>>> import numpy as np
>>> from numpy import linalg as LA
>>> np.set_printoptions(precision=2, suppress=True, linewidth=140)
>>> data = np.load("block16.npy")
>>> data
array([[ 0.71, -0.43,  0.36,  0.23,  0.36,  0.1 ],
       [-0.43,  0.39,  0.52,  0.33,  0.52,  0.14],
       [ 0.36,  0.52,  0.56, -0.28, -0.44, -0.12],
       [ 0.23,  0.33, -0.28,  0.82, -0.28, -0.08],
       [ 0.36,  0.52, -0.44, -0.28,  0.56, -0.12],
       [ 0.1 ,  0.14, -0.12, -0.08, -0.12,  0.97]])
>>> # columns are unit length and at right angles
>>> Q, evecs = LA.qr(data[:, :3])[0], LA.qr(data[:, 3:])[0]
>>> s = LA.svd(Q.T @ evecs, compute_uv=False)
>>> np.degrees(np.arccos(s.clip(0, 1)))
array([90., 90., 90.])
>>> s.round(2) + 0
array([0., 0., 0.])
>>> (s > 0.9).sum()
np.int64(0)
>>> r0 = np.array([0, 3, -1])
>>> np.polyval(r0, data[4])
array([ 0.08,  0.56, -2.32, -1.84,  0.68, -1.36])
>>> np.cross(data[4, :3], data[0, :3])
array([ 0.  , -0.44, -0.52])
>>> vec = np.array([1, 2, 0, 2, 1, 0])
>>> rhs = data @ vec
>>> b, lr = np.zeros(6), 1 / LA.norm(data, 2) ** 2
>>> for i in range(150):
...     b -= lr * data.T @ (data @ b - rhs)
...     if i % 50 == 0: print(i, round(LA.norm(data @ b - rhs), 2))
... 
0 0.0
50 0.0
100 0.0
>>> b.round(2) + 0
array([1., 2., 0., 2., 1., 0.])
>>> mat = np.load("dump.npy")
>>> mat
array([[ 28.,  10.,  10., -35., -10.],
       [ 10.,   7.,   4., -14.,  -4.],
       [ 10.,   4.,   7., -14.,  -4.],
       [-35., -14., -14.,  52.,  14.],
       [-10.,  -4.,  -4.,  14.,   7.]])
>>> # symmetric
>>> vec = np.ones(5)
>>> for _ in range(4):
...     vec = mat @ vec
...     vec /= LA.norm(vec)
...     print(round(vec @ mat @ vec, 2))
... 
3.0
3.0
3.0
3.0
>>> np.round(LA.eigvalsh(mat)[-1], 2)
np.float64(89.0)
>>> vec
array([0.45, 0.45, 0.45, 0.45, 0.45])
